In [1]: import numpy as np

In [2]: np.set_printoptions(precision=2, suppress=True, linewidth=200)

In [3]: W0 = np.array([[-2, 1, -2, 2, 3, 2, -3, -2, 2],
   ...:     [-1, 3, -1, 3, 2, 1, -1, -2, 1],
   ...:     [2, -2, -2, -1, 1, 1, 3, 1, -3],
   ...:     [1, -2, 1, -1, 2, -2, -1, 1, 2],
   ...:     [-2, 2, -3, 3, -2, -1, 0, -2, 3],
   ...:     [1, -2, 3, 3, -2, 3, -1, 1, -3],
   ...:     [-1, -1, 0, 2, -1, -2, -2, 2, 1],
   ...:     [2, 2, 1, -3, 1, -1, 1, 0, 1],
   ...:     [-1, -3, -2, -2, 1, -3, -3, 3, 1]])

In [4]: W0
Out[4]: 
array([[-2,  1, -2,  2,  3,  2, -3, -2,  2],
       [-1,  3, -1,  3,  2,  1, -1, -2,  1],
       [ 2, -2, -2, -1,  1,  1,  3,  1, -3],
       [ 1, -2,  1, -1,  2, -2, -1,  1,  2],
       [-2,  2, -3,  3, -2, -1,  0, -2,  3],
       [ 1, -2,  3,  3, -2,  3, -1,  1, -3],
       [-1, -1,  0,  2, -1, -2, -2,  2,  1],
       [ 2,  2,  1, -3,  1, -1,  1,  0,  1],
       [-1, -3, -2, -2,  1, -3, -3,  3,  1]])

In [5]: np.linalg.matrix_power(W0, 4)
Out[5]: 
array([[ -51,  264, -302, -205, -134,   31,  248, -143,   14],
       [-132,  150, -364, -414,  -40, -289,   82,  -19,  220],
       [  79,  153, -113,  -65, -163,  148,  285, -194,   26],
       [  -8,   66, -120, -439,  158, -323,   47,   92,   61],
       [-661,  607, -414,  337, -252, -185, -392, -198,  390],
       [ 304, -469,  713,  505,  -75,  482, -125,  137, -375],
       [-255,  164,  241,  170,  -84, -296, -396,   21,  292],
       [ 163, -275, -178, -525,  305, -276,  129,  199,  -26],
       [ -40,  230,  259,  -12,  -57, -227,  -69,  -77,  212]])

In [6]: np.linalg.determinant(W0)
---------------------------------------------------------------------------
AttributeError                            Traceback (most recent call last)
Cell In[6], line 1
----> 1 np.linalg.determinant(W0)

AttributeError: module 'numpy.linalg' has no attribute 'determinant'

In [7]: (W0 - W0.T) / 2
Out[7]: 
array([[ 0. ,  1. , -2. ,  0.5,  2.5,  0.5, -1. , -2. ,  1.5],
       [-1. ,  0. ,  0.5,  2.5,  0. ,  1.5,  0. , -2. ,  2. ],
       [ 2. , -0.5,  0. , -1. ,  2. , -1. ,  1.5,  0. , -0.5],
       [-0.5, -2.5,  1. ,  0. , -0.5, -2.5, -1.5,  2. ,  2. ],
       [-2.5,  0. , -2. ,  0.5,  0. ,  0.5,  0.5, -1.5,  1. ],
       [-0.5, -1.5,  1. ,  2.5, -0.5,  0. ,  0.5,  1. ,  0. ],
       [ 1. ,  0. , -1.5,  1.5, -0.5, -0.5,  0. ,  0.5,  2. ],
       [ 2. ,  2. ,  0. , -2. ,  1.5, -1. , -0.5,  0. , -1. ],
       [-1.5, -2. ,  0.5, -2. , -1. ,  0. , -2. ,  1. ,  0. ]])
